$ python -q
>>> import numpy as np
>>> np.set_printoptions(precision=3, suppress=True, linewidth=140, floatmode="fixed")
>>> J = np.load("dump.npy")
>>> J
array([[16,  2,  0, -2],
       [ 2,  9, -3,  3],
       [ 0, -3, 10, -7],
       [-2,  3, -7,  9]])
>>> Y = J[0, 0] * J[1:] - np.outer(J[1:, 0], J[0])
>>> Y
array([[   0,  140,  -48,   52],
       [   0,  -48,  160, -112],
       [   0,   52, -112,  140]])
>>> J[:, 0] / J[0, 0]
array([ 1.000,  0.125,  0.000, -0.125])
>>> np.linalg.matrix_rank(Y), np.linalg.matrix_rank(J)
(np.int64(3), np.int64(4))
>>> np.flatnonzero(~Y.round(6).any(axis=1))
array([], dtype=int64)
>>> Y[2] @ Y[1]
np.int64(-36096)
>>> round(float(np.linalg.norm(Y, "nuc")), 3)
440.0
>>> round(np.linalg.norm(Y, 2), 3)
np.float64(294.631)
>>> np.linalg.norm(Y, axis=1).argmax()
np.int64(1)
>>> np.linalg.norm(Y, axis=1)
array([156.869, 201.117, 186.676])
>>> E = np.load("out1.npy")
>>> E
array([[ 0.662,  0.159,  0.446],
       [ 0.159,  0.925, -0.209],
       [ 0.446, -0.209,  0.413]])
>>> np.abs(np.diag(np.linalg.qr(E)[1])) > 1e-9
array([ True,  True, False])
>>> np.allclose(E[:-1].T @ np.linalg.lstsq(E[:-1].T, E[-1])[0], E[-1])
True
>>> K = np.cumsum(np.array([[3, 1, -1],
...     [2, 1, 0],
...     [3, 3, -1],
...     [2, -2, 1],
...     [1, 2, 2],
...     [-2, 3, -2],
...     [0, 3, 1],
...     [3, 0, 2],
...     [0, 2, -1],
...     [2, -1, -2],
...     [0, -1, 2],
...     [2, -2, -1],
...     [1, 0, -2]]), axis=0)
>>> K
array([[ 3,  1, -1],
       [ 5,  2, -1],
       [ 8,  5, -2],
       [10,  3, -1],
       [11,  5,  1],
       [ 9,  8, -1],
       [ 9, 11,  0],
       [12, 11,  2],
       [12, 13,  1],
       [14, 12, -1],
       [14, 11,  1],
       [16,  9,  0],
       [17,  9, -2]])
>>> x0 = np.array([0, -3, 2])
>>> rhs = K @ x0
>>> np.round(np.linalg.pinv(K) @ K, 3) + 0
array([[1.000, 0.000, 0.000],
       [0.000, 1.000, 0.000],
       [0.000, 0.000, 1.000]])
>>> rng = np.random.default_rng(27512)
>>> rhs = rhs + 0.3 * rng.normal(size=13)
>>> rhs
array([ -4.685,  -8.491, -19.323, -11.135, -13.146, -26.054, -33.124, -28.858, -37.257, -37.942, -31.561, -27.078, -30.790])
>>> b, *_ = np.linalg.lstsq(K, rhs)
>>> b
array([-0.006, -3.005,  1.984])
>>> b.round()
array([-0.000, -3.000,  2.000])
>>> K.sum(axis=0)
array([140, 100,  -4])
>>> K.shape
(13, 3)
>>> round(float(np.linalg.norm(K)), 3)
51.884
>>> np.count_nonzero(K)
np.int64(37)
>>> K - K[0]
array([[ 0,  0,  0],
       [ 2,  1,  0],
       [ 5,  4, -1],
       [ 7,  2,  0],
       [ 8,  4,  2],
       [ 6,  7,  0],
       [ 6, 10,  1],
       [ 9, 10,  3],
       [ 9, 12,  2],
       [11, 11,  0],
       [11, 10,  2],
       [13,  8,  1],
       [14,  8, -1]])
>>> K.sum(axis=1)
array([ 3,  6, 11, 12, 17, 16, 20, 25, 26, 25, 26, 25, 24])
>>> np.diff(K, axis=0)
array([[ 2,  1,  0],
       [ 3,  3, -1],
       [ 2, -2,  1],
       [ 1,  2,  2],
       [-2,  3, -2],
       [ 0,  3,  1],
       [ 3,  0,  2],
       [ 0,  2, -1],
       [ 2, -1, -2],
       [ 0, -1,  2],
       [ 2, -2, -1],
       [ 1,  0, -2]])
>>> np.abs(K).max()
np.int64(17)
>>> np.unravel_index(np.abs(K).argmax(), K.shape)
(np.int64(12), np.int64(0))
>>> np.linalg.matrix_rank(K)
np.int64(3)
>>> P = K @ np.linalg.solve(K.T @ K, K.T)
>>> np.allclose(P @ P, P)
True
>>> np.linalg.matrix_rank(np.eye(13) - P)
np.int64(10)
>>> np.round(np.trace(P), 3)
np.float64(3.0)
>>> q, Rm = np.linalg.qr(K)
>>> np.round(abs(Rm[0, 0]), 3), round(np.linalg.norm(K[:, 0]), 3)
(np.float64(41.304), np.float64(41.304))
>>> round(float(np.trace(q @ q.T)), 3)
3.0
>>> np.abs(np.diag(Rm))
array([41.304,  9.963,  4.008])
>>> data = np.maximum(np.array([[-8],
...     [6],
...     [7],
...     [9],
...     [4],
...     [-8],
...     [7],
...     [0],
...     [-9],
...     [2],
...     [-4],
...     [4],
...     [-4],
...     [-7],
...     [-8],
...     [3],
...     [-2],
...     [-7],
...     [1],
...     [-6],
...     [2],
...     [-1],
...     [9],
...     [5],
...     [-2],
...     [2],
...     [5]]) @ np.array([[0, -3, -3]]) + np.array([3, 1, 1]), 0)
>>> data
array([[ 3, 25, 25],
       [ 3,  0,  0],
       [ 3,  0,  0],
       [ 3,  0,  0],
       [ 3,  0,  0],
       [ 3, 25, 25],
       [ 3,  0,  0],
       [ 3,  1,  1],
       [ 3, 28, 28],
       [ 3,  0,  0],
       [ 3, 13, 13],
       [ 3,  0,  0],
       [ 3, 13, 13],
       [ 3, 22, 22],
       [ 3, 25, 25],
       [ 3,  0,  0],
       [ 3,  7,  7],
       [ 3, 22, 22],
       [ 3,  0,  0],
       [ 3, 19, 19],
       [ 3,  0,  0],
       [ 3,  4,  4],
       [ 3,  0,  0],
       [ 3,  0,  0],
       [ 3,  7,  7],
       [ 3,  0,  0],
       [ 3,  0,  0]])
>>> np.round(np.trace(np.linalg.pinv(data) @ data), 3)
np.float64(2.0)
>>> Uu, s, vt = np.linalg.svd(data)
>>> vecs = vt[:(s > 1e-8).sum()]
>>> x0 = data[3] + 4 * data[22] + rng.integers(2) * np.eye(3)[1]
>>> x0
array([15.000,  1.000,  0.000])
>>> round(float(np.linalg.norm(x0 - vecs.T @ vecs @ x0)), 3)
0.707
>>> np.allclose(vecs.T @ vecs @ x0, x0)
False
>>> np.linalg.matrix_rank(np.vstack([data, x0]))
np.int64(3)
>>> np.round(vecs.T @ vecs, 3) + 0
array([[1.000, 0.000, 0.000],
       [0.000, 0.500, 0.500],
       [0.000, 0.500, 0.500]])
>>> arr = np.load("sample2.npy")
>>> arr
array([[ 0, -1,  4],
       [ 0,  0,  4],
       [ 0,  0,  0]])
>>> x0 = np.array([2, 2, 2])
>>> E @ x0
array([2.533, 1.750, 1.298])
>>> np.linalg.eigvalsh(2 * E - np.eye(3))
array([-1.000,  1.000,  1.000])
>>> round(float((x0 - E @ x0) @ (E @ x0)), 3)
0.0
